% ipython --no-banner

In [1]: import numpy as np

In [2]: np.set_printoptions(precision=2, suppress=True, linewidth=120, legacy="1.25")

In [3]: B = np.array([[-1, -3, 1, 1, -2],
   ...:     [-2, 2, -2, 1, 1],
   ...:     [-1, 1, -1, 2, 1],
   ...:     [-3, -3, 1, -3, -2],
   ...:     [2, 1, 2, 1, -2]])

In [4]: W2 = np.array([[1, 0, -1, -1, 0, 0, 1],
   ...:     [1, 0, -2, 2, 2, 1, -2],
   ...:     [-2, 0, 0, -2, 1, -1, 1],
   ...:     [0, 0, 1, 2, -2, -2, 2],
   ...:     [1, -2, 2, 1, 2, -1, -1],
   ...:     [1, 1, 2, -2, -2, -2, -1],
   ...:     [1, 0, -1, 0, -2, 1, -1]])

In [5]: M = np.block([[B, np.array([[0, 2, -3, 2, -1, -1, 3],
   ...:     [1, 3, -3, 1, 1, -1, -1],
   ...:     [-3, 3, 3, 2, 1, -3, 0],
   ...:     [-2, -3, -3, 1, 0, 3, 0],
   ...:     [-2, -2, -1, 3, 3, 2, -1]])], [np.zeros((7, 5)), W2]])

In [6]: M
Out[6]: 
array([[-1., -3.,  1.,  1., -2.,  0.,  2., -3.,  2., -1., -1.,  3.],
       [-2.,  2., -2.,  1.,  1.,  1.,  3., -3.,  1.,  1., -1., -1.],
       [-1.,  1., -1.,  2.,  1., -3.,  3.,  3.,  2.,  1., -3.,  0.],
       [-3., -3.,  1., -3., -2., -2., -3., -3.,  1.,  0.,  3.,  0.],
       [ 2.,  1.,  2.,  1., -2., -2., -2., -1.,  3.,  3.,  2., -1.],
       [ 0.,  0.,  0.,  0.,  0.,  1.,  0., -1., -1.,  0.,  0.,  1.],
       [ 0.,  0.,  0.,  0.,  0.,  1.,  0., -2.,  2.,  2.,  1., -2.],
       [ 0.,  0.,  0.,  0.,  0., -2.,  0.,  0., -2.,  1., -1.,  1.],
       [ 0.,  0.,  0.,  0.,  0.,  0.,  0.,  1.,  2., -2., -2.,  2.],
       [ 0.,  0.,  0.,  0.,  0.,  1., -2.,  2.,  1.,  2., -1., -1.],
       [ 0.,  0.,  0.,  0.,  0.,  1.,  1.,  2., -2., -2., -2., -1.],
       [ 0.,  0.,  0.,  0.,  0.,  1.,  0., -1.,  0., -2.,  1., -1.]])

In [7]: rng = np.random.default_rng(40607)

In [8]: idx = rng.permutation(12)

In [9]: idx
Out[9]: array([ 8,  7,  4,  1,  5,  3,  0, 10,  2,  9,  6, 11])

In [10]: B = M[idx][:, idx]

In [11]: np.allclose(B, M)
Out[11]: False

In [12]: np.diag(B)
Out[12]: array([ 2.,  0., -2.,  2.,  1., -3., -1., -2., -1.,  2.,  0., -1.])

In [13]: np.sort(np.abs(np.linalg.eigvals(B)))
Out[13]: array([0.57, 1.16, 2.35, 2.59, 2.82, 2.82, 3.42, 3.62, 3.69, 3.69, 3.86, 3.86])

In [14]: round(np.linalg.det(B), 2), round(float(np.linalg.det(M[idx])), 2)
Out[14]: (81040.0, -81040.0)

In [15]: T = np.stack([M, -3 * M, M[::-1]])

In [16]: T.shape
Out[16]: (3, 12, 12)

In [17]: T.sum(axis=0)
Out[17]: 
array([[ 2.,  6., -2., -2.,  4.,  1., -4.,  5., -4.,  0.,  3., -7.],
       [ 4., -4.,  4., -2., -2., -1., -5.,  8., -4., -4.,  0.,  1.],
       [ 2., -2.,  2., -4., -2.,  7., -8., -4., -3.,  0.,  5., -1.],
       [ 6.,  6., -2.,  6.,  4.,  4.,  6.,  7.,  0., -2., -8.,  2.],
       [-4., -2., -4., -2.,  4.,  2.,  4.,  2., -8., -5., -5.,  3.],
       [ 0.,  0.,  0.,  0.,  0., -1.,  0.,  0.,  4.,  2.,  1., -4.],
       [ 0.,  0.,  0.,  0.,  0., -1.,  0.,  3., -5., -4., -2.,  5.],
       [ 2.,  1.,  2.,  1., -2.,  2., -2., -1.,  7.,  1.,  4., -3.],
       [-3., -3.,  1., -3., -2., -2., -3., -5., -3.,  4.,  7., -4.],
       [-1.,  1., -1.,  2.,  1., -5.,  7., -1.,  0., -3., -1.,  2.],
       [-2.,  2., -2.,  1.,  1., -1.,  1., -7.,  5.,  5.,  3.,  1.],
       [-1., -3.,  1.,  1., -2., -2.,  2., -1.,  2.,  3., -3.,  5.]])

In [18]: (T @ M.T).shape
Out[18]: (3, 12, 12)

In [19]: round(np.linalg.det(M), 2)
Out[19]: 81040.0

In [20]: M @ M
Out[20]: 
array([[ -1.,  -7.,   1.,  -7.,   2.,   5.,  -6.,   5.,   7., -16.,   7.,  -2.],
       [ -1.,   6.,  -1.,  -6.,   0.,  13., -12., -15.,  14.,  12.,  15., -14.],
       [ -4.,  -1.,   2.,  -7.,  -4., -10., -15., -15.,  16.,  17.,  12.,  -5.],
       [ 13.,  11.,  -5.,   3.,  14.,   8.,   4.,  47., -18., -22., -18.,  -4.],
       [-13.,  -7.,  -5.,   2.,   1.,  -1.,  10.,  16.,   9., -12., -25.,  10.],
       [  0.,   0.,   0.,   0.,   0.,   4.,   0.,  -3.,  -1.,  -1.,   4.,  -3.],
       [  0.,   0.,   0.,   0.,   0.,   6.,  -3.,   9.,   7.,   0.,  -8.,   2.],
       [  0.,   0.,   0.,   0.,   0.,  -1.,  -3.,  -1.,   1.,   6.,   6.,  -7.],
       [  0.,   0.,   0.,   0.,   0.,  -4.,   2.,  -8.,   4.,  -7.,   3.,   7.],
       [  0.,   0.,   0.,   0.,   0.,  -5.,  -5.,   7.,  -3.,   4.,  -7.,   9.],
       [  0.,   0.,   0.,   0.,   0.,  -7.,   2., -12.,  -5.,  10.,   8.,   2.],
       [  0.,   0.,   0.,   0.,   0.,   1.,   5.,  -2.,  -3.,  -5.,   0.,   2.]])

In [21]: np.linalg.matrix_power(M, 4)
Out[21]: 
array([[-113., -127.,   33.,   25., -102., -184.,  168., -534.,   60.,   71.,  263.,   -4.],
       [ -79.,  -22.,   21.,  -40.,  -82., -205.,  -66., -674.,   44.,  270.,  315.,  197.],
       [ -42.,  -29.,   56.,   -9., -118., -458.,  -26., -661.,  -62.,  309.,  222.,  384.],
       [-147.,  -85.,  -93.,  -85.,  102.,  581., -118.,  519.,  400., -243.,   30., -740.],
       [  53.,   69.,  -31.,  176.,   23.,  158.,  255.,  426.,  -42., -331., -394.,  -13.],
       [   0.,    0.,    0.,    0.,    0.,   -3.,    5.,  -50.,  -19.,   36.,   34.,   -5.],
       [   0.,    0.,    0.,    0.,    0.,   27.,  -10.,  -18.,   44.,  -91.,   59.,  -50.],
       [   0.,    0.,    0.,    0.,    0., -104.,  -39.,  -47.,  -44.,  107.,   23.,   63.],
       [   0.,    0.,    0.,    0.,    0.,    9.,  102.,  -93.,   11., -105.,    5.,   57.],
       [   0.,    0.,    0.,    0.,    0.,   -7.,   -1.,   81.,  -39.,  -31.,  -31.,  -25.],
       [   0.,    0.,    0.,    0.,    0.,  -88.,   -4.,   61.,  -87.,   80., -137.,  184.],
       [   0.,    0.,    0.,    0.,    0.,   75.,   20.,   29.,   29.,  -22.,  -22.,  -41.]])

In [22]: (M + M.T) / 2
Out[22]: 
array([[-1. , -2.5,  0. , -1. ,  0. ,  0. ,  1. , -1.5,  1. , -0.5, -0.5,  1.5],
       [-2.5,  2. , -0.5, -1. ,  1. ,  0.5,  1.5, -1.5,  0.5,  0.5, -0.5, -0.5],
       [ 0. , -0.5, -1. ,  1.5,  1.5, -1.5,  1.5,  1.5,  1. ,  0.5, -1.5,  0. ],
       [-1. , -1. ,  1.5, -3. , -0.5, -1. , -1.5, -1.5,  0.5,  0. ,  1.5,  0. ],
       [ 0. ,  1. ,  1.5, -0.5, -2. , -1. , -1. , -0.5,  1.5,  1.5,  1. , -0.5],
       [ 0. ,  0.5, -1.5, -1. , -1. ,  1. ,  0.5, -1.5, -0.5,  0.5,  0.5,  1. ],
       [ 1. ,  1.5,  1.5, -1.5, -1. ,  0.5,  0. , -1. ,  1. ,  0. ,  1. , -1. ],
       [-1.5, -1.5,  1.5, -1.5, -0.5, -1.5, -1. ,  0. , -0.5,  1.5,  0.5,  0. ],
       [ 1. ,  0.5,  1. ,  0.5,  1.5, -0.5,  1. , -0.5,  2. , -0.5, -2. ,  1. ],
       [-0.5,  0.5,  0.5,  0. ,  1.5,  0.5,  0. ,  1.5, -0.5,  2. , -1.5, -1.5],
       [-0.5, -0.5, -1.5,  1.5,  1. ,  0.5,  1. ,  0.5, -2. , -1.5, -2. ,  0. ],
       [ 1.5, -0.5,  0. ,  0. , -0.5,  1. , -1. ,  0. ,  1. , -1.5,  0. , -1. ]])

In [23]: np.sort(np.abs(np.linalg.eigvals(M)))
Out[23]: array([0.57, 1.16, 2.35, 2.59, 2.82, 2.82, 3.42, 3.62, 3.69, 3.69, 3.86, 3.86])

In [24]: assert M == M.T
---------------------------------------------------------------------------
ValueError                                Traceback (most recent call last)
Cell In[24], line 1
----> 1 assert M == M.T

ValueError: The truth value of an array with more than one element is ambiguous. Use a.any() or a.all()
